$ python3 -q
>>> import numpy as np
>>> import numpy.linalg as la
>>> np.set_printoptions(suppress=True, linewidth=200)
>>> arr = np.load("run6.npy")
>>> arr
array([[ 0, -1,  0, -2,  0,  0,  0,  2,  1, -1,  0],
       [-1,  0, -1,  0, -2,  0,  0,  0,  2,  1, -1],
       [ 0, -1,  0, -1,  0, -2,  0,  0,  0,  2,  1],
       [-2,  0, -1,  0, -1,  0, -2,  0,  0,  0,  2],
       [ 0, -2,  0, -1,  0, -1,  0, -2,  0,  0,  0],
       [ 0,  0, -2,  0, -1,  0, -1,  0, -2,  0,  0],
       [ 0,  0,  0, -2,  0, -1,  0, -1,  0, -2,  0],
       [ 2,  0,  0,  0, -2,  0, -1,  0, -1,  0, -2],
       [ 1,  2,  0,  0,  0, -2,  0, -1,  0, -1,  0],
       [-1,  1,  2,  0,  0,  0, -2,  0, -1,  0, -1],
       [ 0, -1,  1,  2,  0,  0,  0, -2,  0, -1,  0]])
>>> # symmetric
>>> other = arr / np.sqrt((arr ** 2).mean(axis=1, keepdims=True))
>>> la.matrix_rank(arr - arr.mean(axis=1, keepdims=True))
np.int64(10)
>>> np.round(la.norm(other, axis=1), 2)
array([3.32, 3.32, 3.32, 3.32, 3.32, 3.32, 3.32, 3.32, 3.32, 3.32, 3.32])
>>> m1 = np.load("layer0.npy")
>>> print(m1)
[[-8  0  0  0  0  0]
 [ 0  8 -2  5  3  8]
 [ 0  4  0  3  9  7]
 [ 0  1 -3  7  0 -9]
 [ 0  7  5 -2 -3 -3]
 [ 0 -7  8  3  4  0]]
>>> # 2 groups of indices that never mix
>>> rng = np.random.default_rng(825)
>>> lab = rng.permutation(6)
>>> print(lab)
[0 2 4 3 5 1]
>>> other = m1[lab][:, lab]
>>> np.allclose(other, m1)
False
>>> t3 = np.stack([m1, 5 * m1, m1[::-1]])
>>> np.einsum("bij,cij->bc", t3, t3)
array([[  759,  3795,   -70],
       [ 3795, 18975,  -350],
       [  -70,  -350,   759]])
>>> np.round(la.norm(t3, axis=(1, 2)), 2)
array([ 27.55, 137.75,  27.55])
>>> t3.sum(axis=0)
array([[-48,  -7,   8,   3,   4,   0],
       [  0,  55,  -7,  28,  15,  45],
       [  0,  25,  -3,  25,  54,  33],
       [  0,  10, -18,  45,   9, -47],
       [  0,  50,  28,  -7, -15, -10],
       [ -8, -42,  48,  18,  24,   0]])
>>> (t3 @ m1.T).shape
(3, 6, 6)
>>> print(t3.shape)
(3, 6, 6)
>>> w1 = np.array([[1, 2, 1, 2, 1],
...     [3, 0, 2, 2, 3],
...     [0, 3, 3, 0, 1],
...     [1, 3, 1, 2, 1],
...     [2, 2, 0, 1, 2],
...     [1, 2, 2, 3, 1]])
>>> beta = np.array([1, -5, 4, 3, -8])
>>> H = np.maximum(m1 @ w1 + beta, 0)
>>> (H > 0).astype(int)
array([[0, 0, 0, 0, 0],
       [1, 1, 1, 1, 1],
       [1, 1, 1, 1, 1],
       [1, 0, 0, 0, 0],
       [1, 0, 1, 1, 1],
       [0, 1, 1, 0, 0]])
>>> np.round((H > 0).mean(axis=0), 2)
array([0.67, 0.5 , 0.67, 0.5 , 0.5 ])
>>> la.matrix_rank(H)
np.int64(5)
>>> W2 = np.array([[1, 0], [3, 1], [3, 2], [3, 0], [0, 3]])
>>> H @ W2
array([[  0,   0],
       [395, 195],
       [377, 190],
       [  2,   0],
       [ 89,  71],
       [159,  70]])
>>> (H @ W2).round(6).argmax(axis=1)
array([0, 0, 0, 0, 0, 0])
>>> other = np.array([[-3, 2, -5, 0, 5],
...     [-2, 4, -1, -3, 4],
...     [4, 4, -1, 4, -5],
...     [-3, 3, -4, 0, -4],
...     [-1, 0, -2, 3, -5]])
>>> E = np.tril(other)
>>> E
array([[-3,  0,  0,  0,  0],
       [-2,  4,  0,  0,  0],
       [ 4,  4, -1,  0,  0],
       [-3,  3, -4,  0,  0],
       [-1,  0, -2,  3, -5]])
>>> left, s, Vh = la.svd(E)
>>> s.round(2) + 0
array([7.51, 6.41, 5.54, 2.62, 0.  ])
>>> other = left[:, :4] @ np.diag(s[:4]) @ Vh[:4]
>>> round(np.abs(E - other).max(), 2)
np.float64(0.0)
>>> np.round(la.norm(E - other, 2), 2), np.round(s[4], 2)
(np.float64(0.0), np.float64(0.0))
>>> round(float(la.norm(E - other) / la.norm(E)), 2)
0.0
>>> left, s, Vh = la.svd(E)
>>> vecs = Vh[:(s > 1e-8).sum()]
>>> vec = E[4] + 3 * E[1] + rng.integers(2) * np.eye(5)[1]
>>> print(vec)
[-7. 13. -2.  3. -5.]
>>> print(np.round(vecs.T @ vecs, 2) + 0)
[[ 1.    0.    0.    0.    0.  ]
 [ 0.    1.    0.    0.    0.  ]
 [ 0.    0.    1.    0.    0.  ]
 [ 0.    0.    0.    0.26 -0.44]
 [ 0.    0.    0.   -0.44  0.74]]
>>> la.matrix_rank(E - E[0, 0] * np.eye(5))
np.int64(4)
>>> E @ E
array([[  9,   0,   0,   0,   0],
       [ -2,  16,   0,   0,   0],
       [-24,  12,   1,   0,   0],
       [-13,  -4,   4,   0,   0],
       [ -9,   1,   0, -15,  25]])
>>> f, r1 = E[2], E[3]
>>> f @ f
np.int64(33)
>>> p = (f @ r1) / (f @ f) * f
>>> np.round(la.norm(f + r1) ** 2 + la.norm(f - r1) ** 2, 2)
np.float64(134.0)
>>> print(np.round(r1 - p, 2))
[-3.48  2.52 -3.88  0.    0.  ]
>>> print(la.matrix_rank(np.outer(f, r1)))
1
>>> print(np.outer(f, r1))
[[-12  12 -16   0   0]
 [-12  12 -16   0   0]
 [  3  -3   4   0   0]
 [  0   0   0   0   0]
 [  0   0   0   0   0]]
>>> (r1 - p) @ f
np.float64(0.0)
>>> M = np.loadtxt("w.csv", delimiter=",")
>>> M
array([[ 3.,  3.,  3.,  3.,  3.,  3.,  3.,  3.],
       [ 3.,  6.,  6.,  6.,  6.,  6.,  6.,  6.],
       [ 3.,  6.,  9.,  9.,  9.,  9.,  9.,  9.],
       [ 3.,  6.,  9., 12., 12., 12., 12., 12.],
       [ 3.,  6.,  9., 12., 15., 15., 15., 15.],
       [ 3.,  6.,  9., 12., 15., 18., 18., 18.],
       [ 3.,  6.,  9., 12., 15., 18., 21., 21.],
       [ 3.,  6.,  9., 12., 15., 18., 21., 24.]])
>>> vec = np.array([1, 0, 0, 2, 0, 0, 0, 3])
>>> y = M @ vec
>>> beta, lr = np.zeros(8), 1 / la.norm(M, 2) ** 2
>>> for i in range(10):
...     beta -= lr * M.T @ (M @ beta - y)
...     if i % 2 == 0: print(i, round(la.norm(M @ beta - y), 2))
... 
0 7.15
2 7.09
4 7.03
6 6.98
8 6.92
>>> beta.round(2)
array([0.19, 0.37, 0.54, 0.7 , 0.83, 0.94, 1.04, 1.09])
>>> cov = M.T @ M
>>> (M @ M.T).shape
(8, 8)
>>> print(np.round(la.eigvalsh(cov)[::-1], 2))
[7760.89  100.29   14.25    4.26    1.89    1.08    0.74    0.6 ]
>>> [round(float(x), 2) for x in la.svd(E, compute_uv=False)[:3]]
[7.51, 6.41, 5.54]
>>> la.matrix_rank(E, rtol=0.1)
np.int64(4)
>>> la.cond(E) > 100
np.True_
>>> mat = np.array([[1.0, 0.2, 0.04, 0.01],
...     [0.2, 1.0, 0.2, 0.04],
...     [0.04, 0.2, 1.0, 0.2],
...     [0.01, 0.04, 0.2, 1.0]])
>>> # symmetric, so the eigenvalues are real
>>> print(mat.reshape(-1, 2))
[[1.   0.2 ]
 [0.04 0.01]
 [0.2  1.  ]
 [0.2  0.04]
 [0.04 0.2 ]
 [1.   0.2 ]
 [0.01 0.04]
 [0.2  1.  ]]
>>> mat.ravel(order="F")
array([1.  , 0.2 , 0.04, 0.01, 0.2 , 1.  , 0.2 , 0.04, 0.04, 0.2 , 1.  , 0.2 , 0.01, 0.04, 0.2 , 1.  ])
>>> mat.reshape(2, -1)
array([[1.  , 0.2 , 0.04, 0.01, 0.2 , 1.  , 0.2 , 0.04],
       [0.04, 0.2 , 1.  , 0.2 , 0.01, 0.04, 0.2 , 1.  ]])
>>> t3 = mat.reshape(4, 2, -1)
>>> np.round(np.einsum("ihd,ihd->ih", t3, t3), 2) + 0
array([[1.04, 0.  ],
       [1.04, 0.04],
       [0.04, 1.04],
       [0.  , 1.04]])
>>> np.einsum("ihd,jhd->hij", t3, t3).shape
(2, 4, 4)
>>> t3[:, 0]
array([[1.  , 0.2 ],
       [0.2 , 1.  ],
       [0.04, 0.2 ],
       [0.01, 0.04]])
>>> np.round(t3.sum(axis=1), 2)
array([[1.04, 0.21],
       [0.4 , 1.04],
       [1.04, 0.4 ],
       [0.21, 1.04]])
>>> ev, vecs = la.eigh(M)
>>> np.round(la.eigvalsh(M + 4 * np.eye(8)), 2)
array([ 4.78,  4.86,  5.04,  5.37,  6.07,  7.77, 14.01, 92.1 ])
>>> np.round(vecs.T @ vecs, 2) + 0
array([[1., 0., 0., 0., 0., 0., 0., 0.],
       [0., 1., 0., 0., 0., 0., 0., 0.],
       [0., 0., 1., 0., 0., 0., 0., 0.],
       [0., 0., 0., 1., 0., 0., 0., 0.],
       [0., 0., 0., 0., 1., 0., 0., 0.],
       [0., 0., 0., 0., 0., 1., 0., 0.],
       [0., 0., 0., 0., 0., 0., 1., 0.],
       [0., 0., 0., 0., 0., 0., 0., 1.]])
>>> print(np.round(np.abs(vecs[:, -1]), 2))
[0.09 0.18 0.26 0.33 0.39 0.43 0.47 0.48]
>>> print(round(float(ev.sum()), 2), np.trace(M))
108.0 108.0
>>> np.unique(ev.round(6) + 0, return_counts=True)[1]
array([1, 1, 1, 1, 1, 1, 1, 1])
>>> np.round(la.svd(M, compute_uv=False), 2)
array([88.1 , 10.01,  3.77,  2.07,  1.37,  1.04,  0.86,  0.78])
>>> np.round(vecs.T @ M @ vecs, 2) + 0
array([[ 0.78,  0.  ,  0.  ,  0.  ,  0.  ,  0.  ,  0.  ,  0.  ],
       [ 0.  ,  0.86,  0.  ,  0.  ,  0.  ,  0.  ,  0.  ,  0.  ],
       [ 0.  ,  0.  ,  1.04,  0.  ,  0.  ,  0.  ,  0.  ,  0.  ],
       [ 0.  ,  0.  ,  0.  ,  1.37,  0.  ,  0.  ,  0.  ,  0.  ],
       [ 0.  ,  0.  ,  0.  ,  0.  ,  2.07,  0.  ,  0.  ,  0.  ],
       [ 0.  ,  0.  ,  0.  ,  0.  ,  0.  ,  3.77,  0.  ,  0.  ],
       [ 0.  ,  0.  ,  0.  ,  0.  ,  0.  ,  0.  , 10.01,  0.  ],
       [ 0.  ,  0.  ,  0.  ,  0.  ,  0.  ,  0.  ,  0.  , 88.1 ]])
>>> np.round(la.eigvalsh(M @ M), 2)
array([   0.6 ,    0.74,    1.08,    1.89,    4.26,   14.25,  100.29, 7760.89])
>>> print(np.abs(vecs[:, -1]).round(6).argmax())
7
>>> np.round(vecs @ np.diag(ev) @ vecs.T, 2)
array([[ 3.,  3.,  3.,  3.,  3.,  3.,  3.,  3.],
       [ 3.,  6.,  6.,  6.,  6.,  6.,  6.,  6.],
       [ 3.,  6.,  9.,  9.,  9.,  9.,  9.,  9.],
       [ 3.,  6.,  9., 12., 12., 12., 12., 12.],
       [ 3.,  6.,  9., 12., 15., 15., 15., 15.],
       [ 3.,  6.,  9., 12., 15., 18., 18., 18.],
       [ 3.,  6.,  9., 12., 15., 18., 21., 21.],
       [ 3.,  6.,  9., 12., 15., 18., 21., 24.]])
>>> (ev > 1e-8).sum(), (ev < -1e-8).sum()
(np.int64(8), np.int64(0))
>>> def softmax(z):
...     e = np.exp(z - z.max(axis=-1, keepdims=True))
...     return e / e.sum(axis=-1, keepdims=True)
... 
>>> np.round(softmax(mat).sum(axis=1), 2)
array([1., 1., 1., 1.])
>>> S = mat @ mat.T / np.sqrt(4)
>>> np.round(softmax(S + np.triu(np.full(S.shape, -np.inf), 1)), 2)
array([[1.  , 0.  , 0.  , 0.  ],
       [0.42, 0.58, 0.  , 0.  ],
       [0.26, 0.31, 0.43, 0.  ],
       [0.2 , 0.21, 0.25, 0.34]])
>>> data = np.load("x.npy")
>>> data
array([[0.4 , 0.2 , 0.  , 0.2 , 0.2 , 0.  , 0.  ],
       [0.25, 0.25, 0.25, 0.25, 0.  , 0.  , 0.  ],
       [0.25, 0.  , 0.5 , 0.25, 0.  , 0.  , 0.  ],
       [0.  , 0.  , 0.  , 0.5 , 0.  , 0.25, 0.25],
       [0.  , 0.  , 0.  , 0.5 , 0.5 , 0.  , 0.  ],
       [0.  , 0.25, 0.  , 0.  , 0.  , 0.5 , 0.25],
       [0.  , 0.25, 0.  , 0.  , 0.25, 0.25, 0.25]])
>>> other = la.inv(data)
>>> np.allclose(other, data.T)
False
>>> round(float(la.det(data) * la.det(other)), 2)
1.0
>>> (np.abs(other) > 1e-9).astype(int)
array([[1, 1, 1, 1, 1, 0, 1],
       [1, 1, 1, 1, 1, 0, 1],
       [1, 1, 1, 1, 1, 0, 1],
       [1, 1, 1, 1, 1, 0, 1],
       [1, 1, 1, 1, 1, 0, 1],
       [1, 1, 1, 1, 1, 1, 1],
       [1, 1, 1, 1, 1, 1, 1]])
>>> print(np.round(data @ other, 2) + 0)
[[1. 0. 0. 0. 0. 0. 0.]
 [0. 1. 0. 0. 0. 0. 0.]
 [0. 0. 1. 0. 0. 0. 0.]
 [0. 0. 0. 1. 0. 0. 0.]
 [0. 0. 0. 0. 1. 0. 0.]
 [0. 0. 0. 0. 0. 1. 0.]
 [0. 0. 0. 0. 0. 0. 1.]]
>>> print(np.round(la.det(data) * other, 2) + 0)
[[0.   0.   0.   0.   0.   0.   0.  ]
 [0.   0.   0.   0.   0.   0.   0.  ]
 [0.   0.   0.   0.   0.   0.   0.  ]
 [0.   0.   0.   0.   0.   0.   0.  ]
 [0.   0.   0.   0.   0.   0.   0.  ]
 [0.   0.   0.   0.   0.   0.   0.  ]
 [0.   0.   0.   0.   0.   0.   0.01]]
>>> round(la.slogdet(data)[0], 2)
np.float64(1.0)
>>> np.round(la.inv(other), 2) + 0
array([[0.4 , 0.2 , 0.  , 0.2 , 0.2 , 0.  , 0.  ],
       [0.25, 0.25, 0.25, 0.25, 0.  , 0.  , 0.  ],
       [0.25, 0.  , 0.5 , 0.25, 0.  , 0.  , 0.  ],
       [0.  , 0.  , 0.  , 0.5 , 0.  , 0.25, 0.25],
       [0.  , 0.  , 0.  , 0.5 , 0.5 , 0.  , 0.  ],
       [0.  , 0.25, 0.  , 0.  , 0.  , 0.5 , 0.25],
       [0.  , 0.25, 0.  , 0.  , 0.25, 0.25, 0.25]])
